$ ipython --no-banner

In [1]: import numpy as np

In [2]: np.set_printoptions(suppress=True, linewidth=200)

In [3]: def rd(a):
   ...:     return np.round(a, 2) + 0
   ...: 

In [4]: W0 = np.loadtxt("data.csv", delimiter=",")

In [5]: W0
Out[5]: 
array([[7., 4.],
       [7., 4.],
       [6., 0.],
       [6., 4.],
       [9., 7.],
       [2., 4.]])

In [6]: Q, Rm = np.linalg.qr(W0)

In [7]: rd(abs(Rm[0, 0])), rd(np.linalg.norm(W0[:, 0]))
Out[7]: (np.float64(15.97), np.float64(15.97))

In [8]: print(rd(np.abs(np.diag(Rm))))
[15.97  4.86]

In [9]: print(Q.shape, Rm.shape)
(6, 2) (2, 2)

In [10]: rd(Q)
Out[10]: 
array([[-0.44, -0.03],
       [-0.44, -0.03],
       [-0.38, -0.73],
       [-0.38,  0.09],
       [-0.56,  0.34],
       [-0.13,  0.58]])

In [11]: np.trace(Q @ Q.T)
Out[11]: np.float64(2.0)

In [12]: arr = np.array([[-6.91, -0.72, -5.79, 5.32, -11.91],
    ...:     [2.9, 3.53, 6.76, -1.02, -3.7],
    ...:     [12.39, -2.11, 7.56, -3.54, -1.6],
    ...:     [5.88, 1.6, 7.68, -3.78, -4.34],
    ...:     [-0.53, -4.46, -0.19, -14.5, 1.93],
    ...:     [6.59, 10.36, 4.29, 9.25, -4.24],
    ...:     [1.96, 1.07, 3.79, -4.45, -6.17],
    ...:     [-6.13, -8.15, -8.39, -16.34, -1.15],
    ...:     [2.06, -1.01, 2.01, -3.12, -5.61],
    ...:     [5.57, 5.64, 12.46, 15.39, 6.09]])

In [13]: arr
Out[13]: 
array([[ -6.91,  -0.72,  -5.79,   5.32, -11.91],
       [  2.9 ,   3.53,   6.76,  -1.02,  -3.7 ],
       [ 12.39,  -2.11,   7.56,  -3.54,  -1.6 ],
       [  5.88,   1.6 ,   7.68,  -3.78,  -4.34],
       [ -0.53,  -4.46,  -0.19, -14.5 ,   1.93],
       [  6.59,  10.36,   4.29,   9.25,  -4.24],
       [  1.96,   1.07,   3.79,  -4.45,  -6.17],
       [ -6.13,  -8.15,  -8.39, -16.34,  -1.15],
       [  2.06,  -1.01,   2.01,  -3.12,  -5.61],
       [  5.57,   5.64,  12.46,  15.39,   6.09]])

In [14]: def softmax(z):
    ...:     e = np.exp(z - z.max(axis=-1, keepdims=True))
    ...:     return e / e.sum(axis=-1, keepdims=True)
    ...: 

In [15]: rd(softmax(arr[4]))
Out[15]: array([0.07, 0.  , 0.1 , 0.  , 0.83])

In [16]: rd(softmax(arr).sum(axis=1))
Out[16]: array([1., 1., 1., 1., 1., 1., 1., 1., 1., 1.])

In [17]: print(rd(softmax(10 * arr[4])))
[0. 0. 0. 0. 1.]

In [18]: print(rd(softmax(arr[4] + 2)))
[0.07 0.   0.1  0.   0.83]

In [19]: att = arr @ arr.T / np.sqrt(5)

In [20]: softmax(att).round(6).argmax(axis=1)
Out[20]: array([0, 3, 2, 2, 7, 5, 3, 7, 2, 9])

In [21]: rd(softmax(att)[4] @ arr)
Out[21]: array([ -6.13,  -8.15,  -8.39, -16.34,  -1.15])

In [22]: rd(softmax(att + np.triu(np.full(att.shape, -np.inf), 1)))
Out[22]: 
array([[1.  , 0.  , 0.  , 0.  , 0.  , 0.  , 0.  , 0.  , 0.  , 0.  ],
       [0.  , 1.  , 0.  , 0.  , 0.  , 0.  , 0.  , 0.  , 0.  , 0.  ],
       [0.  , 0.  , 1.  , 0.  , 0.  , 0.  , 0.  , 0.  , 0.  , 0.  ],
       [0.  , 0.  , 1.  , 0.  , 0.  , 0.  , 0.  , 0.  , 0.  , 0.  ],
       [0.  , 0.  , 0.  , 0.  , 1.  , 0.  , 0.  , 0.  , 0.  , 0.  ],
       [0.  , 0.  , 0.  , 0.  , 0.  , 1.  , 0.  , 0.  , 0.  , 0.  ],
       [0.  , 0.  , 0.01, 0.97, 0.  , 0.  , 0.02, 0.  , 0.  , 0.  ],
       [0.  , 0.  , 0.  , 0.  , 0.  , 0.  , 0.  , 1.  , 0.  , 0.  ],
       [0.  , 0.  , 0.53, 0.37, 0.  , 0.  , 0.1 , 0.  , 0.  , 0.  ],
       [0.  , 0.  , 0.  , 0.  , 0.  , 0.  , 0.  , 0.  , 0.  , 1.  ]])
